% ipython --no-banner

In [1]: import numpy as np

In [2]: np.set_printoptions(suppress=True, linewidth=200)

In [3]: def tidy(a):
   ...:     return np.round(a, 2) + 0
   ...: 

In [4]: X = np.loadtxt("run6.csv", delimiter=",")

In [5]: X
Out[5]: 
array([[ 8.,  6.,  7.,  8.,  3.,  9.,  4.,  4.,  6.,  5.],
       [ 6., 10.,  3.,  6.,  4.,  8.,  5.,  4.,  6.,  5.],
       [ 7.,  3., 10.,  4.,  7.,  4.,  3.,  1.,  5.,  0.],
       [ 8.,  6.,  4.,  2.,  5.,  3.,  1.,  6.,  7.,  1.],
       [ 3.,  4.,  7.,  5., 10.,  8.,  2.,  7.,  7.,  4.],
       [ 9.,  8.,  4.,  3.,  8.,  8.,  4.,  4.,  6.,  8.],
       [ 4.,  5.,  3.,  1.,  2.,  4.,  8.,  3.,  3.,  7.],
       [ 4.,  4.,  1.,  6.,  7.,  4.,  3.,  2.,  3.,  9.],
       [ 6.,  6.,  5.,  7.,  7.,  6.,  3.,  3.,  6.,  5.],
       [ 5.,  5.,  0.,  1.,  4.,  8.,  7.,  9.,  5.,  6.]])

In [6]: tidy(np.linalg.matrix_power(X, 2))
Out[6]: 
array([[396., 358., 279., 261., 337., 376., 230., 251., 335., 286.],
       [358., 363., 235., 252., 313., 372., 234., 249., 317., 297.],
       [279., 235., 274., 213., 273., 273., 149., 165., 253., 169.],
       [261., 252., 213., 241., 257., 284., 152., 164., 239., 218.],
       [337., 313., 273., 257., 381., 356., 196., 244., 319., 280.],
       [376., 372., 273., 284., 356., 430., 257., 288., 347., 326.],
       [230., 234., 149., 152., 196., 257., 202., 177., 200., 226.],
       [251., 249., 165., 164., 244., 288., 177., 237., 246., 214.],
       [335., 317., 253., 239., 319., 347., 200., 246., 310., 251.],
       [286., 297., 169., 218., 280., 326., 226., 214., 251., 322.]])

In [7]: tidy(np.sort(np.abs(np.linalg.eigvals(X))))
Out[7]: array([ 0.36,  1.91,  3.07,  3.57,  6.35,  6.52,  8.3 ,  8.95, 13.18, 52.2 ])

In [8]: assert X == X.T
ValueError: The truth value of an array with more than one element is ambiguous. Use a.any() or a.all()


In [9]: np.allclose(X @ X.T, X.T @ X)
Out[9]: True

In [10]: tidy(np.linalg.eigvalsh(X).min())
Out[10]: np.float64(-8.95)

In [11]: u = np.array([3, 0])

In [12]: np.array([np.convolve(row, u, "same") for row in X])
Out[12]: 
array([[24., 18., 21., 24.,  9., 27., 12., 12., 18., 15.],
       [18., 30.,  9., 18., 12., 24., 15., 12., 18., 15.],
       [21.,  9., 30., 12., 21., 12.,  9.,  3., 15.,  0.],
       [24., 18., 12.,  6., 15.,  9.,  3., 18., 21.,  3.],
       [ 9., 12., 21., 15., 30., 24.,  6., 21., 21., 12.],
       [27., 24., 12.,  9., 24., 24., 12., 12., 18., 24.],
       [12., 15.,  9.,  3.,  6., 12., 24.,  9.,  9., 21.],
       [12., 12.,  3., 18., 21., 12.,  9.,  6.,  9., 27.],
       [18., 18., 15., 21., 21., 18.,  9.,  9., 18., 15.],
       [15., 15.,  0.,  3., 12., 24., 21., 27., 15., 18.]])

In [13]: np.convolve(X[9], u)
Out[13]: array([15., 15.,  0.,  3., 12., 24., 21., 27., 15., 18.,  0.])

In [14]: J = np.load("layer5.npy")

In [15]: J
Out[15]: 
array([[ 2., -3.,  5.,  6.],
       [ 4., -4.,  6.,  8.],
       [-2., -1.,  5.,  4.],
       [ 4.,  0., -4., -2.]])

In [16]: X.shape
Out[16]: (10, 10)

In [17]: X.mean(axis=0)
Out[17]: array([6. , 5.7, 4.4, 4.3, 5.7, 6.2, 4. , 4.3, 5.4, 5. ])

In [18]: X.sum(axis=0)
Out[18]: array([60., 57., 44., 43., 57., 62., 40., 43., 54., 50.])

In [19]: Uu, sig, vt = np.linalg.svd(J)

In [20]: V = vt[:(sig > 1e-8).sum()]

In [21]: rng = np.random.default_rng(63)

In [22]: x0 = J[3] + -3 * J[2] + rng.integers(2) * np.eye(4)[1]

In [23]: x0
Out[23]: array([ 10.,   3., -19., -14.])

In [24]: tidy(V.T @ V)
Out[24]: 
array([[ 0.89,  0.  , -0.22,  0.22],
       [ 0.  ,  1.  ,  0.  ,  0.  ],
       [-0.22,  0.  ,  0.56,  0.44],
       [ 0.22,  0.  ,  0.44,  0.56]])

In [25]: Uu, sig, vt = np.linalg.svd(J)

In [26]: tidy(sig)
Out[26]: array([15.64,  6.58,  0.23,  0.  ])

In [27]: B = Uu[:, :3] @ np.diag(sig[:3]) @ vt[:3]

In [28]: np.linalg.matrix_rank(J, rtol=0.05)
Out[28]: np.int64(2)

In [29]: tidy(np.linalg.norm(J - B) / np.linalg.norm(J))
Out[29]: np.float64(0.0)

In [30]: feats = np.loadtxt("dump.csv", delimiter=",")

In [31]: feats
Out[31]: 
array([[ -1.63,  -4.2 ,   0.67,   0.82, -12.35],
       [ -1.8 ,  -1.65,  -1.81,   4.55,   5.5 ],
       [ -3.62,   3.76,  11.62,   6.08, -15.04],
       [ -0.8 ,  -0.11,  -5.05,  -7.57,  -9.94],
       [  0.15,  -8.42,  10.53,   3.72, -10.36],
       [  0.31,   4.33,  -8.07,  -5.88,   7.57],
       [  0.56,   3.2 ,   1.59,  -6.2 ,   8.63],
       [ -0.81,   0.72,   0.82,   0.72,  10.73],
       [  3.69,  -0.1 ,   0.61,  -1.05,  17.66],
       [ -1.95,  -5.74,   0.92,   0.57,   5.04],
       [ -3.52,  -0.27,  -2.98,   1.94,   1.39],
       [ -2.23,   5.01,  12.22,   5.83, -11.44],
       [  1.22,  -2.12,  -5.2 ,  -1.16, -34.41],
       [ -0.23,   1.  , -10.09,   6.45,   4.03],
       [ -0.81,   1.  ,  10.72,  -1.39,  -8.48],
       [ -2.94,   2.87,  -7.62,   3.98,  -3.26],
       [  0.52,  -2.81, -12.42,  -3.44,  20.69],
       [  0.75,   5.76,   0.82,  -3.03,  15.4 ],
       [  4.12,  -8.75,   9.4 ,  -5.29, -18.8 ],
       [  1.32,  -1.84,  -0.29,  -1.66,  -6.26],
       [ -2.37,   1.18,   4.07,  -1.15, -25.23],
       [  2.43,   4.05,   0.31,   2.35,  23.55],
       [ -0.61,   2.77,  -2.93,  -1.24,  -0.18],
       [ -1.21,   3.17,  -5.55,   2.96,  -2.8 ],
       [  4.77,   7.69,  -3.98,  -2.54,  -3.1 ],
       [ -1.92,  -4.53,   2.2 ,  -5.47,   3.94],
       [  0.11,   0.25,  -9.66,   3.1 ,  -5.03],
       [  2.33,   3.27,  -7.26,   4.4 ,   9.67],
       [ -0.32,   1.54,   3.51,   4.55,  -7.56],
       [  1.1 ,  -0.59,   6.34,   1.19,   3.97],
       [ -1.38,   6.48, -10.49,   4.36,  -4.54],
       [  0.04,   1.7 ,   6.43,   1.93,   6.27],
       [  0.26,   2.44,   6.73,  -4.52,  10.31],
       [ -1.92,  -3.38, -16.17,   4.81,  -7.02],
       [ -0.84,   1.83,  -4.11,   4.32,  -0.91],
       [  3.37,  -0.9 ,  -8.09,  -5.87,  -7.23],
       [ -2.64,  -2.13,   0.05,  -5.53,  -0.05],
       [ -4.37,  -3.28,   2.17,   3.5 ,  18.46],
       [  1.08,  -1.79,   3.96,  -0.32, -20.07],
       [ -1.4 ,   1.48,  -5.13,   5.46,  -5.18],
       [  1.55,   0.19,  16.7 ,   4.2 ,  -1.71],
       [  2.44,   0.55,  -3.23,   1.53,  -4.67],
       [ -4.54,  -4.8 ,   6.81,  -8.32,  -1.21],
       [ -5.34,  -0.67,  -1.32,  -0.98,  -3.41],
       [ -1.55,  -1.45, -10.95,   5.37,  -8.31]])

In [32]: B = np.array([[3, -3, 0], [0, -1, 1], [-1, 0, 2], [-2, 0, 3], [0, 2, -3]])

In [33]: np.vstack([feats, B.T]).shape
Out[33]: (48, 5)

In [34]: np.linalg.matrix_rank(np.vstack([feats, B.T]))
Out[34]: np.int64(5)

In [35]: Ac = feats - feats.mean(axis=0)

In [36]: Uu, sig, vt = np.linalg.svd(Ac, full_matrices=False)

In [37]: tidy(np.abs(vt[-1]))
Out[37]: array([0.97, 0.18, 0.  , 0.18, 0.  ])

In [38]: tidy(Ac.mean(axis=0))
Out[38]: array([0., 0., 0., 0., 0.])

In [39]: np.searchsorted(np.cumsum(sig ** 2) / (sig ** 2).sum(), 0.9) + 1
Out[39]: np.int64(3)

In [40]: tidy(sig ** 2 / (sig ** 2).sum())
Out[40]: array([0.62, 0.23, 0.08, 0.05, 0.02])

In [41]: np.linalg.matrix_rank(Ac)
Out[41]: np.int64(5)

In [42]: (np.sign(Uu[:, 0]) == np.sign(Uu[0, 0])).astype(int)
Out[42]: array([1, 0, 1, 1, 1, 0, 0, 0, 0, 0, 0, 1, 1, 0, 1, 1, 0, 0, 1, 1, 1, 0, 0, 1, 1, 0, 1, 0, 1, 0, 1, 0, 0, 1, 0, 1, 0, 0, 1, 1, 1, 1, 1, 1, 1])

In [43]: np.abs(vt[0]).argmax()
Out[43]: np.int64(4)

In [44]: z = rng.permutation(5)

In [45]: B = feats[:, z] * rng.choice([-1, 1], 5)

In [46]: B
Out[46]: 
array([[ -0.82,  -1.63,   0.67,  12.35,   4.2 ],
       [ -4.55,  -1.8 ,  -1.81,  -5.5 ,   1.65],
       [ -6.08,  -3.62,  11.62,  15.04,  -3.76],
       [  7.57,  -0.8 ,  -5.05,   9.94,   0.11],
       [ -3.72,   0.15,  10.53,  10.36,   8.42],
       [  5.88,   0.31,  -8.07,  -7.57,  -4.33],
       [  6.2 ,   0.56,   1.59,  -8.63,  -3.2 ],
       [ -0.72,  -0.81,   0.82, -10.73,  -0.72],
       [  1.05,   3.69,   0.61, -17.66,   0.1 ],
       [ -0.57,  -1.95,   0.92,  -5.04,   5.74],
       [ -1.94,  -3.52,  -2.98,  -1.39,   0.27],
       [ -5.83,  -2.23,  12.22,  11.44,  -5.01],
       [  1.16,   1.22,  -5.2 ,  34.41,   2.12],
       [ -6.45,  -0.23, -10.09,  -4.03,  -1.  ],
       [  1.39,  -0.81,  10.72,   8.48,  -1.  ],
       [ -3.98,  -2.94,  -7.62,   3.26,  -2.87],
       [  3.44,   0.52, -12.42, -20.69,   2.81],
       [  3.03,   0.75,   0.82, -15.4 ,  -5.76],
       [  5.29,   4.12,   9.4 ,  18.8 ,   8.75],
       [  1.66,   1.32,  -0.29,   6.26,   1.84],
       [  1.15,  -2.37,   4.07,  25.23,  -1.18],
       [ -2.35,   2.43,   0.31, -23.55,  -4.05],
       [  1.24,  -0.61,  -2.93,   0.18,  -2.77],
       [ -2.96,  -1.21,  -5.55,   2.8 ,  -3.17],
       [  2.54,   4.77,  -3.98,   3.1 ,  -7.69],
       [  5.47,  -1.92,   2.2 ,  -3.94,   4.53],
       [ -3.1 ,   0.11,  -9.66,   5.03,  -0.25],
       [ -4.4 ,   2.33,  -7.26,  -9.67,  -3.27],
       [ -4.55,  -0.32,   3.51,   7.56,  -1.54],
       [ -1.19,   1.1 ,   6.34,  -3.97,   0.59],
       [ -4.36,  -1.38, -10.49,   4.54,  -6.48],
       [ -1.93,   0.04,   6.43,  -6.27,  -1.7 ],
       [  4.52,   0.26,   6.73, -10.31,  -2.44],
       [ -4.81,  -1.92, -16.17,   7.02,   3.38],
       [ -4.32,  -0.84,  -4.11,   0.91,  -1.83],
       [  5.87,   3.37,  -8.09,   7.23,   0.9 ],
       [  5.53,  -2.64,   0.05,   0.05,   2.13],
       [ -3.5 ,  -4.37,   2.17, -18.46,   3.28],
       [  0.32,   1.08,   3.96,  20.07,   1.79],
       [ -5.46,  -1.4 ,  -5.13,   5.18,  -1.48],
       [ -4.2 ,   1.55,  16.7 ,   1.71,  -0.19],
       [ -1.53,   2.44,  -3.23,   4.67,  -0.55],
       [  8.32,  -4.54,   6.81,   1.21,   4.8 ],
       [  0.98,  -5.34,  -1.32,   3.41,   0.67],
       [ -5.37,  -1.55, -10.95,   8.31,   1.45]])

In [47]: Uu, _, vt = np.linalg.svd(feats.T @ B)

In [48]: tidy(Uu @ vt)
Out[48]: 
array([[ 0.,  1.,  0.,  0.,  0.],
       [ 0.,  0.,  0.,  0., -1.],
       [ 0.,  0.,  1.,  0.,  0.],
       [-1.,  0.,  0.,  0.,  0.],
       [ 0.,  0.,  0., -1.,  0.]])

In [49]: z
Out[49]: array([3, 0, 2, 4, 1])
